$ python -q
>>> import numpy as np
>>> from numpy import linalg as LA
>>> np.set_printoptions(suppress=True, linewidth=140)
>>> W0 = np.load("dump.npy")
>>> W0
array([[ 0,  1, -1,  2, -2, -1],
       [ 0,  0,  0, -1, -2, -2],
       [ 0,  0,  0,  0,  1,  1],
       [ 0,  0,  0,  0,  0,  0],
       [ 0,  0,  0,  0,  0,  0],
       [ 0,  0,  0,  0,  0,  0]])
>>> # rows 3 and 4 are equal
>>> Uu, s, vt = LA.svd(W0)
>>> V = vt[:(s > 1e-8).sum()]
>>> rng = np.random.default_rng(451442)
>>> x = W0[2] + 5 * W0[0] + rng.integers(2) * np.eye(6)[4]
>>> x
array([ 0.,  5., -5., 10., -9., -4.])
>>> np.round(LA.norm(x - V.T @ V @ x), 2)
np.float64(0.0)
>>> np.round(V.T @ V, 2) + 0
array([[ 0. ,  0. ,  0. ,  0. ,  0. ,  0. ],
       [ 0. ,  0.4, -0.4,  0. , -0.2,  0.2],
       [ 0. , -0.4,  0.4,  0. ,  0.2, -0.2],
       [ 0. ,  0. ,  0. ,  1. ,  0. ,  0. ],
       [ 0. , -0.2,  0.2,  0. ,  0.6,  0.4],
       [ 0. ,  0.2, -0.2,  0. ,  0.4,  0.6]])
>>> print(LA.matrix_rank(np.vstack([W0, x])))
3
>>> np.allclose(V.T @ V @ x, x)
True
>>> X = np.load("layer7.npy")
>>> X
array([[ 2.12, -1.29,  2.59, -1.03],
       [-2.08, -1.12,  3.81,  1.14],
       [-2.31, -2.32,  3.34, -0.58],
       [ 0.94, -1.14, -0.53,  0.22],
       [-1.37, -0.51,  2.23, -1.09],
       [ 1.73, -1.64,  3.1 ,  1.32],
       [-1.62, -0.28, -5.44,  1.92],
       [-0.28, -3.15,  2.97, -0.29],
       [-2.05,  0.64, -5.01, -0.42],
       [-0.69,  0.49,  1.14, -0.97],
       [ 0.83,  1.56,  0.88, -0.44],
       [-0.49, -0.14,  0.15, -1.29],
       [-1.09, -1.  ,  6.46, -3.73],
       [ 1.58, -1.3 , 10.35,  1.91],
       [-0.03, -0.71, -1.25,  0.93],
       [-1.14,  1.45, -2.83, -1.13],
       [ 0.32, -0.06, -0.75, -2.44],
       [-2.22, -2.55,  8.69,  1.81],
       [-0.77, -1.15, -0.06, -1.53],
       [-0.77,  0.82, -0.69,  1.77],
       [-1.42, -1.2 , -1.  ,  1.25],
       [ 1.4 , -0.45, -0.92, -4.13],
       [ 1.7 , -0.36,  2.11,  1.17],
       [-1.45, -0.67, -3.31,  0.67],
       [ 0.42, -2.14,  0.28,  0.59],
       [ 1.5 , -1.13, -0.94, -0.21]])
>>> G = X.T @ X
>>> LA.matrix_rank(G)
np.int64(4)
>>> np.allclose(G, G.T)
True
>>> np.round(LA.svd(X, compute_uv=False) ** 2, 2)
array([382.2 ,  68.99,  51.47,  29.4 ])
>>> G.round(2)
array([[ 50.82,   4.93,  10.63,  -3.71],
       [  4.93,  47.53, -72.31,  -5.18],
       [ 10.63, -72.31, 366.06,   7.7 ],
       [ -3.71,  -5.18,   7.7 ,  67.66]])
>>> A = np.load("test9.npy")
>>> A
array([[ 0. , -2. , -1.3, -0.6,  0.6,  1.5, -0.9],
       [-0.1,  1. , -0.4,  1. , -0.2, -0.2,  0.7],
       [-1.4,  0.1,  0.8, -0.1,  0. ,  0.7,  0.6],
       [-0.1, -1.2, -0.2,  1.6,  1.2,  0.3,  0.1],
       [ 1. , -0.2, -0.7, -0.2,  2.1, -1.4,  0.6],
       [ 0.4, -0.6, -0.7,  0.5,  1.8,  0. ,  2.3]])
>>> M2 = A / np.sqrt((A ** 2).mean(axis=1, keepdims=True))
>>> LA.matrix_rank(A - A.mean(axis=1, keepdims=True))
np.int64(6)
>>> np.round(LA.norm(M2, axis=1), 2)
array([2.65, 2.65, 2.65, 2.65, 2.65, 2.65])
>>> print(LA.matrix_rank(A))
6
>>> print(np.round(A.sum(axis=0), 2))
[-0.2 -2.9 -2.5  2.2  5.5  0.9  3.4]
>>> A.shape
(6, 7)
>>> np.count_nonzero(A)
np.int64(39)
>>> np.round(LA.norm(A), 2)
np.float64(6.27)
>>> np.round(A.sum(axis=1), 2)
array([-2.7,  1.8,  0.7,  1.7,  1.2,  3.7])
>>> print(np.round(LA.svd(A, compute_uv=False), 2))
[4.18 3.35 2.43 1.69 1.26 0.63]
>>> np.round(np.diff(A, axis=0), 2)
array([[-0.1,  3. ,  0.9,  1.6, -0.8, -1.7,  1.6],
       [-1.3, -0.9,  1.2, -1.1,  0.2,  0.9, -0.1],
       [ 1.3, -1.3, -1. ,  1.7,  1.2, -0.4, -0.5],
       [ 1.1,  1. , -0.5, -1.8,  0.9, -1.7,  0.5],
       [-0.6, -0.4,  0. ,  0.7, -0.3,  1.4,  1.7]])
>>> print(np.unravel_index(np.abs(A).argmax(), A.shape))
(np.int64(5), np.int64(6))
